>>> import numpy as np
>>> np.set_printoptions(precision=2, suppress=True, linewidth=100, floatmode="fixed")
>>> def tidy(a):
...     return np.round(a, 2) + 0
... 
>>> arr, _ = np.linalg.qr(np.array([[1.0, 1.1, -2.4, -0.6],
...     [0.8, 1.8, 0.2, 1.0],
...     [1.8, -0.4, -1.7, -0.1],
...     [-1.5, 0.7, -1.2, 1.3]]))
>>> print(tidy(arr))
[[-0.37 -0.44  0.55 -0.60]
 [-0.30 -0.77 -0.47  0.32]
 [-0.67  0.27  0.39  0.57]
 [ 0.56 -0.38  0.58  0.45]]
>>> rng = np.random.default_rng(22045)
>>> z = rng.permutation(4)
>>> z
array([1, 3, 2, 0])
>>> Y = arr[z][:, z]
>>> tidy(np.sort(np.abs(np.linalg.eigvals(Y))))
array([1.00, 1.00, 1.00, 1.00])
>>> tidy(np.linalg.det(Y)), tidy(np.linalg.det(arr[z]))
(np.float64(-1.0), np.float64(-1.0))
>>> tidy(np.diag(Y))
array([-0.77,  0.45,  0.39, -0.37])
>>> x0 = np.array([-2, 1, 1, 1])
>>> tidy(np.linalg.det(arr))
np.float64(-1.0)
>>> [p for p in range(1, 25) if np.allclose(np.linalg.matrix_power(arr, p), np.eye(4))]
[]
>>> tidy(arr.T @ (arr @ x0))
array([-2.00,  1.00,  1.00,  1.00])
>>> 4 - np.linalg.matrix_rank(arr - np.eye(4), tol=1e-8)
np.int64(1)
>>> blk = np.stack([arr, 5 * arr, arr[::-1]])
>>> tidy(np.linalg.det(blk))
array([  -1.00, -625.00,   -1.00])
>>> tidy(np.einsum("bij,cij->bc", blk, blk))
array([[  4.00,  20.00,   0.00],
       [ 20.00, 100.00,   0.00],
       [  0.00,   0.00,   4.00]])
>>> print(tidy(np.linalg.norm(blk, axis=(1, 2))))
[ 2.00 10.00  2.00]
>>> (blk @ arr.T).shape
(3, 4, 4)
>>> tidy(np.linalg.eigvals(arr))
array([-1.00+0.00j, -0.15+0.99j, -0.15-0.99j,  1.00+0.00j])
>>> tidy(np.kron(np.eye(2, dtype=int), arr))
array([[-0.37, -0.44,  0.55, -0.60,  0.00,  0.00,  0.00,  0.00],
       [-0.30, -0.77, -0.47,  0.32,  0.00,  0.00,  0.00,  0.00],
       [-0.67,  0.27,  0.39,  0.57,  0.00,  0.00,  0.00,  0.00],
       [ 0.56, -0.38,  0.58,  0.45,  0.00,  0.00,  0.00,  0.00],
       [ 0.00,  0.00,  0.00,  0.00, -0.37, -0.44,  0.55, -0.60],
       [ 0.00,  0.00,  0.00,  0.00, -0.30, -0.77, -0.47,  0.32],
       [ 0.00,  0.00,  0.00,  0.00, -0.67,  0.27,  0.39,  0.57],
       [ 0.00,  0.00,  0.00,  0.00,  0.56, -0.38,  0.58,  0.45]])
>>> tidy(np.linalg.det(arr[::-1]))
np.float64(-1.0)
>>> print(tidy(np.einsum("ii->", arr)))
-0.3
>>> tidy(np.linalg.det(arr.T))
np.float64(-1.0)
>>> tidy(np.poly(arr))
array([ 1.00,  0.30,  0.00, -0.30, -1.00])
>>> theta = np.radians(160)
>>> Rm = np.eye(4)
>>> Rm[1, 1] = Rm[0, 0] = np.cos(theta)
>>> Rm[1, 0], Rm[0, 1] = -np.sin(theta), np.sin(theta)
>>> tidy(Rm)
array([[-0.94,  0.34,  0.00,  0.00],
       [-0.34, -0.94,  0.00,  0.00],
       [ 0.00,  0.00,  1.00,  0.00],
       [ 0.00,  0.00,  0.00,  1.00]])
>>> Y = arr @ Rm.T
>>> tidy(np.linalg.svd(arr, compute_uv=False)), tidy(np.linalg.svd(Y, compute_uv=False))
(array([1.00, 1.00, 1.00, 1.00]), array([1.00, 1.00, 1.00, 1.00]))
>>> tidy(Y)
array([[ 0.20,  0.54,  0.55, -0.60],
       [ 0.02,  0.82, -0.47,  0.32],
       [ 0.72, -0.02,  0.39,  0.57],
       [-0.66,  0.17,  0.58,  0.45]])
>>> np.allclose(arr @ arr.T, Y @ Y.T)
True
>>> tidy(np.linalg.det(Rm)), tidy(np.trace(Rm))
(np.float64(1.0), np.float64(0.12))
>>> A = np.loadtxt("case4.csv", delimiter=",")
>>> A
array([[-19.00, -25.00, -31.00, -32.00, -23.00, -27.00],
       [-12.00, -18.00, -24.00, -17.00, -12.00, -19.00],
       [  1.00,  -9.00, -19.00,   0.00,   7.00, -15.00],
       [ 24.00,  20.00,  16.00,  12.00,  26.00,   4.00],
       [ -7.00, -11.00, -15.00,  17.00,   3.00,   0.00],
       [ -3.00, -11.00, -19.00, -21.00,  -5.00, -22.00],
       [ 12.00,  18.00,  24.00,  -8.00,   3.00,   8.00],
       [ -1.00,   1.00,   3.00, -11.00,  -6.00,  -2.00],
       [ 31.00,  35.00,  39.00,  13.00,  27.00,  18.00],
       [-35.00, -39.00, -43.00, -18.00, -32.00, -21.00],
       [ 26.00,  34.00,  42.00,  31.00,  27.00,  31.00],
       [ 36.00,  46.00,  56.00,  40.00,  37.00,  40.00]])
>>> # rank 3
>>> Y = A[0, 0] * A[1:] - np.outer(A[1:, 0], A[0])
>>> Y
array([[   0.00,   42.00,   84.00,  -61.00,  -48.00,   37.00],
       [   0.00,  196.00,  392.00,   32.00, -110.00,  312.00],
       [   0.00,  220.00,  440.00,  540.00,   58.00,  572.00],
       [   0.00,   34.00,   68.00, -547.00, -218.00, -189.00],
       [   0.00,  134.00,  268.00,  303.00,   26.00,  337.00],
       [   0.00,  -42.00,  -84.00,  536.00,  219.00,  172.00],
       [   0.00,  -44.00,  -88.00,  177.00,   91.00,   11.00],
       [   0.00,  110.00,  220.00,  745.00,  200.00,  495.00],
       [   0.00, -134.00, -268.00, -778.00, -197.00, -546.00],
       [   0.00,    4.00,    8.00,  243.00,   85.00,  113.00],
       [   0.00,   26.00,   52.00,  392.00,  125.00,  212.00]])
>>> print(tidy(A[:, 0] / A[0, 0]))
[ 1.00  0.63 -0.05 -1.26  0.37  0.16 -0.63  0.05 -1.63  1.84 -1.37 -1.89]
>>> np.linalg.matrix_rank(Y), np.linalg.matrix_rank(A)
(np.int64(2), np.int64(3))
>>> np.flatnonzero(~Y.round(6).any(axis=1))
array([], dtype=int64)
>>> W0 = np.loadtxt("run11.csv", delimiter=",")
>>> W0
array([[-2.00,  0.00,  0.00,  0.00,  0.00,  0.00,  0.00,  0.00,  0.00,  0.00,  0.00,  0.00],
       [ 0.00, -1.00, -1.00,  1.00, -1.00, -1.00,  0.00,  0.00,  0.00,  2.00, -2.00,  1.00],
       [ 0.00, -1.00, -1.00, -1.00,  1.00,  1.00,  0.00,  0.00,  0.00, -2.00,  2.00, -1.00],
       [ 0.00,  1.00, -1.00, -1.00, -1.00, -1.00,  0.00,  0.00,  0.00,  2.00, -2.00,  1.00],
       [ 0.00, -1.00,  1.00, -1.00, -1.00,  1.00,  0.00,  0.00,  0.00, -2.00,  2.00, -1.00],
       [ 0.00, -1.00,  1.00, -1.00,  1.00, -1.00,  0.00,  0.00,  0.00, -2.00,  2.00, -1.00],
       [ 0.00,  0.00,  0.00,  0.00,  0.00,  0.00, -2.00,  0.00,  0.00,  0.00,  0.00,  0.00],
       [ 0.00,  0.00,  0.00,  0.00,  0.00,  0.00,  0.00, -2.00,  0.00,  0.00,  0.00,  0.00],
       [ 0.00,  0.00,  0.00,  0.00,  0.00,  0.00,  0.00,  0.00, -2.00,  0.00,  0.00,  0.00],
       [ 0.00,  2.00, -2.00,  2.00, -2.00, -2.00,  0.00,  0.00,  0.00,  2.00, -4.00,  2.00],
       [ 0.00, -2.00,  2.00, -2.00,  2.00,  2.00,  0.00,  0.00,  0.00, -4.00,  2.00, -2.00],
       [ 0.00,  1.00, -1.00,  1.00, -1.00, -1.00,  0.00,  0.00,  0.00,  2.00, -2.00, -1.00]])
>>> # 5 groups of indices that never mix
>>> evals, vecs = np.linalg.eigh(W0)
>>> x0 = np.array([-3, 2, -3, -3, 3, 3, -3, 0, 3, -2, -3, -2])
>>> tidy(vecs * np.abs(evals) @ vecs.T)
array([[ 2.00,  0.00,  0.00,  0.00,  0.00,  0.00,  0.00,  0.00,  0.00,  0.00,  0.00,  0.00],
       [ 0.00,  2.71, -0.71,  0.71, -0.71, -0.71,  0.00,  0.00,  0.00,  1.43, -1.43,  0.71],
       [ 0.00, -0.71,  2.71, -0.71,  0.71,  0.71,  0.00,  0.00,  0.00, -1.43,  1.43, -0.71],
       [ 0.00,  0.71, -0.71,  2.71, -0.71, -0.71,  0.00,  0.00,  0.00,  1.43, -1.43,  0.71],
       [ 0.00, -0.71,  0.71, -0.71,  2.71,  0.71,  0.00,  0.00,  0.00, -1.43,  1.43, -0.71],
       [ 0.00, -0.71,  0.71, -0.71,  0.71,  2.71,  0.00,  0.00,  0.00, -1.43,  1.43, -0.71],
       [ 0.00,  0.00,  0.00,  0.00,  0.00,  0.00,  2.00,  0.00,  0.00,  0.00,  0.00,  0.00],
       [ 0.00,  0.00,  0.00,  0.00,  0.00,  0.00,  0.00,  2.00,  0.00,  0.00,  0.00,  0.00],
       [ 0.00,  0.00,  0.00,  0.00,  0.00,  0.00,  0.00,  0.00,  2.00,  0.00,  0.00,  0.00],
       [ 0.00,  1.43, -1.43,  1.43, -1.43, -1.43,  0.00,  0.00,  0.00,  4.86, -2.86,  1.43],
       [ 0.00, -1.43,  1.43, -1.43,  1.43,  1.43,  0.00,  0.00,  0.00, -2.86,  4.86, -1.43],
       [ 0.00,  0.71, -0.71,  0.71, -0.71, -0.71,  0.00,  0.00,  0.00,  1.43, -1.43,  2.71]])
>>> (np.sign(vecs[:, -1].round(6)) == np.sign(vecs[0, -1].round(6))).astype(int)
array([1, 0, 0, 0, 0, 0, 1, 1, 1, 0, 0, 0])
>>> print(x0 @ W0 @ x0)
-152.0
>>> tidy(np.linalg.eigvalsh(W0[1:, 1:]))
array([-2.00, -2.00, -2.00, -2.00, -2.00, -2.00, -2.00, -2.00, -2.00, -2.00, 12.00])
>>> evals, vecs = np.linalg.eigh(W0)
>>> tidy(np.linalg.eigvalsh(W0 + -3 * np.eye(12)))
array([-5.00, -5.00, -5.00, -5.00, -5.00, -5.00, -5.00, -5.00, -5.00, -5.00, -5.00,  9.00])
>>> tidy(vecs.T @ vecs)
array([[1.00, 0.00, 0.00, 0.00, 0.00, 0.00, 0.00, 0.00, 0.00, 0.00, 0.00, 0.00],
       [0.00, 1.00, 0.00, 0.00, 0.00, 0.00, 0.00, 0.00, 0.00, 0.00, 0.00, 0.00],
       [0.00, 0.00, 1.00, 0.00, 0.00, 0.00, 0.00, 0.00, 0.00, 0.00, 0.00, 0.00],
       [0.00, 0.00, 0.00, 1.00, 0.00, 0.00, 0.00, 0.00, 0.00, 0.00, 0.00, 0.00],
       [0.00, 0.00, 0.00, 0.00, 1.00, 0.00, 0.00, 0.00, 0.00, 0.00, 0.00, 0.00],
       [0.00, 0.00, 0.00, 0.00, 0.00, 1.00, 0.00, 0.00, 0.00, 0.00, 0.00, 0.00],
       [0.00, 0.00, 0.00, 0.00, 0.00, 0.00, 1.00, 0.00, 0.00, 0.00, 0.00, 0.00],
       [0.00, 0.00, 0.00, 0.00, 0.00, 0.00, 0.00, 1.00, 0.00, 0.00, 0.00, 0.00],
       [0.00, 0.00, 0.00, 0.00, 0.00, 0.00, 0.00, 0.00, 1.00, 0.00, 0.00, 0.00],
       [0.00, 0.00, 0.00, 0.00, 0.00, 0.00, 0.00, 0.00, 0.00, 1.00, 0.00, 0.00],
       [0.00, 0.00, 0.00, 0.00, 0.00, 0.00, 0.00, 0.00, 0.00, 0.00, 1.00, 0.00],
       [0.00, 0.00, 0.00, 0.00, 0.00, 0.00, 0.00, 0.00, 0.00, 0.00, 0.00, 1.00]])
>>> tidy(evals)
array([-2.00, -2.00, -2.00, -2.00, -2.00, -2.00, -2.00, -2.00, -2.00, -2.00, -2.00, 12.00])
>>> tidy(np.abs(vecs[:, -1]))
array([0.00, 0.27, 0.27, 0.27, 0.27, 0.27, 0.00, 0.00, 0.00, 0.53, 0.53, 0.27])
>>> (evals > 1e-8).sum(), (evals < -1e-8).sum()
(np.int64(1), np.int64(11))
>>> Y = W0[0, 0] * W0[1:] - np.outer(W0[1:, 0], W0[0])
>>> Y
array([[ 0.00,  2.00,  2.00, -2.00,  2.00,  2.00, -0.00, -0.00, -0.00, -4.00,  4.00, -2.00],
       [ 0.00,  2.00,  2.00,  2.00, -2.00, -2.00, -0.00, -0.00, -0.00,  4.00, -4.00,  2.00],
       [ 0.00, -2.00,  2.00,  2.00,  2.00,  2.00, -0.00, -0.00, -0.00, -4.00,  4.00, -2.00],
       [ 0.00,  2.00, -2.00,  2.00,  2.00, -2.00, -0.00, -0.00, -0.00,  4.00, -4.00,  2.00],
       [ 0.00,  2.00, -2.00,  2.00, -2.00,  2.00, -0.00, -0.00, -0.00,  4.00, -4.00,  2.00],
       [ 0.00, -0.00, -0.00, -0.00, -0.00, -0.00,  4.00, -0.00, -0.00, -0.00, -0.00, -0.00],
       [ 0.00, -0.00, -0.00, -0.00, -0.00, -0.00, -0.00,  4.00, -0.00, -0.00, -0.00, -0.00],
       [ 0.00, -0.00, -0.00, -0.00, -0.00, -0.00, -0.00, -0.00,  4.00, -0.00, -0.00, -0.00],
       [ 0.00, -4.00,  4.00, -4.00,  4.00,  4.00, -0.00, -0.00, -0.00, -4.00,  8.00, -4.00],
       [ 0.00,  4.00, -4.00,  4.00, -4.00, -4.00, -0.00, -0.00, -0.00,  8.00, -4.00,  4.00],
       [ 0.00, -2.00,  2.00, -2.00,  2.00,  2.00, -0.00, -0.00, -0.00, -4.00,  4.00,  2.00]])
>>> print(np.flatnonzero(~Y.round(6).any(axis=1)))
[]
>>> J = np.load("layer11.npy")
>>> tidy(J)
array([[-0.13,  0.52,  0.07, -0.67, -0.46, -0.22],
       [-0.53,  0.08,  0.16, -0.30,  0.76, -0.13],
       [-0.76,  0.23, -0.14,  0.45, -0.31,  0.24],
       [ 0.13,  0.36, -0.78,  0.17,  0.21, -0.42],
       [-0.31, -0.67, -0.13, -0.09, -0.26, -0.61],
       [-0.09, -0.32, -0.58, -0.48,  0.01,  0.58]])
>>> # keeps lengths
>>> Uu, sv, VT = np.linalg.svd(J, full_matrices=False)
>>> np.allclose(Uu * sv @ VT, J)
True
>>> print(tidy(np.sqrt((sv ** 2).sum())), tidy(np.linalg.norm(J)))
2.45 2.45
>>> tidy(Uu.T @ J @ VT.T)
array([[1.00, 0.00, 0.00, 0.00, 0.00, 0.00],
       [0.00, 1.00, 0.00, 0.00, 0.00, 0.00],
       [0.00, 0.00, 1.00, 0.00, 0.00, 0.00],
       [0.00, 0.00, 0.00, 1.00, 0.00, 0.00],
       [0.00, 0.00, 0.00, 0.00, 1.00, 0.00],
       [0.00, 0.00, 0.00, 0.00, 0.00, 1.00]])
>>> tidy(np.cumsum(sv ** 2) / np.sum(sv ** 2))
array([0.17, 0.33, 0.50, 0.67, 0.83, 1.00])
>>> tidy(VT @ VT.T)
array([[1.00, 0.00, 0.00, 0.00, 0.00, 0.00],
       [0.00, 1.00, 0.00, 0.00, 0.00, 0.00],
       [0.00, 0.00, 1.00, 0.00, 0.00, 0.00],
       [0.00, 0.00, 0.00, 1.00, 0.00, 0.00],
       [0.00, 0.00, 0.00, 0.00, 1.00, 0.00],
       [0.00, 0.00, 0.00, 0.00, 0.00, 1.00]])
